% python3 -q
>>> import numpy as np
>>> from numpy import linalg as LA
>>> np.set_printoptions(precision=1, suppress=True, linewidth=160)
>>> def tidy(a):
...     return np.round(a, 1) + 0
... 
>>> Z = np.sign(np.array([[0, 3, 2, 0], [2, 0, 0, 1], [1, 1, 3, 0], [0, 0, 2, 2]]))
>>> out = (np.tril(Z, -1) + np.eye(4)) @ (np.triu(Z, 1) + np.eye(4))
>>> evals = np.array([1, 4, 2, 1])
>>> E = np.rint(out * evals @ LA.inv(out)) + 0
>>> print(E)
[[-2. -1.  4. -3.]
 [-6.  0.  7. -6.]
 [-6. -2.  9. -6.]
 [ 0. -1.  1.  1.]]
>>> print(E.sum(axis=1))
[-2. -5. -5.  1.]
>>> print(E.sum(axis=0))
[-14.  -4.  21. -14.]
>>> print(np.diff(E, axis=0))
[[-4.  1.  3. -3.]
 [ 0. -2.  2.  0.]
 [ 6.  1. -8.  7.]]
>>> print(np.count_nonzero(E))
14
>>> K = np.loadtxt("block3.csv", delimiter=",")
>>> print(K)
[[-2.1  0.  -0.2 -2.4  1.3  2.3 -0.7  1.8 -0.4  2. ]
 [-3.3 -0.8  1.8 -0.4  1.6 -2.3  0.6  1.3  0.1  0.5]
 [ 0.5  1.   1.8 -2.9  2.8 -1.3  0.2 -0.5  1.6 -0.1]
 [-0.4 -4.1  1.8 -0.8 -1.6  0.8  0.2 -0.6 -0.4 -0.1]
 [ 1.   1.6  1.7 -1.7 -0.2 -1.4  2.  -0.1 -2.6 -1.7]
 [ 0.5 -1.9 -1.2  2.4  0.2 -0.8  2.7 -0.3  1.2 -2. ]
 [ 1.1  0.   2.   0.3  0.5  1.9 -0.8  0.9  3.7 -0.7]
 [ 1.8  0.6  3.8 -1.7  0.2 -0.2  0.6 -1.2  0.9  0.9]
 [-2.4  2.5  1.7 -1.  -0.2  2.3  0.5 -0.5  0.5 -1.7]
 [ 1.5 -2.6  2.2  1.5 -1.1 -1.7 -2.   0.7  0.7 -0.3]
 [ 0.3 -0.4  3.7 -0.1  1.1  0.4  1.2  0.1  1.1  2.7]
 [ 2.1 -0.8  0.8 -0.1  0.8 -1.2  1.1 -0.4 -2.9  2.8]
 [-0.7  1.3 -0.6  0.4 -2.7  1.4 -2.5 -2.2 -1.5 -0.3]
 [-2.3 -1.   3.9 -0.5  1.3 -0.7 -0.9 -0.1  0.7  0.4]
 [ 0.  -0.5  0.   0.6 -0.1 -1.9  1.8 -3.9 -1.3  0.9]
 [-0.5  0.   1.4  2.5 -1.2 -3.3  0.3 -1.5  0.5  1.1]
 [-2.2  0.6 -0.7  1.   2.3  0.3 -0.5  1.8  1.4 -2.8]
 [ 0.7 -1.7  0.   1.   1.8  1.7  1.6 -1.   2.3  2.4]
 [ 0.6 -1.9 -2.2  1.   2.3 -0.5 -0.6 -2.9  0.8  0. ]
 [ 2.6 -1.8  0.3 -0.5  2.8  0.2  2.2 -0.5 -0.2  1.1]
 [-0.1  2.7 -2.2 -0.9  1.9 -2.4  1.3  0.7  0.8 -0.2]
 [-0.9  1.9  1.9 -0.8  1.1  1.7  0.6 -1.2 -1.9  2.6]
 [ 3.2 -0.8 -0.2  0.   0.8  0.8  3.2 -1.2 -0.5  1.1]
 [ 3.2  0.1 -1.7 -0.6 -1.9  1.9  0.   0.5  0.3 -2.1]]
>>> Z = K[[14, 1]].astype(float)
>>> for _ in range(6):
...     labels = LA.norm(K[:, None] - Z, axis=-1).argmin(axis=1)
...     Z = np.array([K[labels == j].mean(axis=0) for j in range(2)])
... 
>>> print(labels)
[1 1 1 0 0 0 1 0 1 0 1 0 0 1 0 0 1 0 0 0 1 1 0 0]
>>> print(tidy(Z))
[[ 1.1 -0.9  0.4  0.3  0.  -0.3  0.8 -1.  -0.2  0.3]
 [-1.1  0.6  1.4 -0.8  1.4  0.2  0.2  0.4  0.8  0.3]]
>>> print(np.bincount(labels))
[14 10]
>>> print(tidy(Z[1] - Z[0]))
[-2.3  1.5  0.9 -1.1  1.4  0.5 -0.6  1.5  1.   0. ]
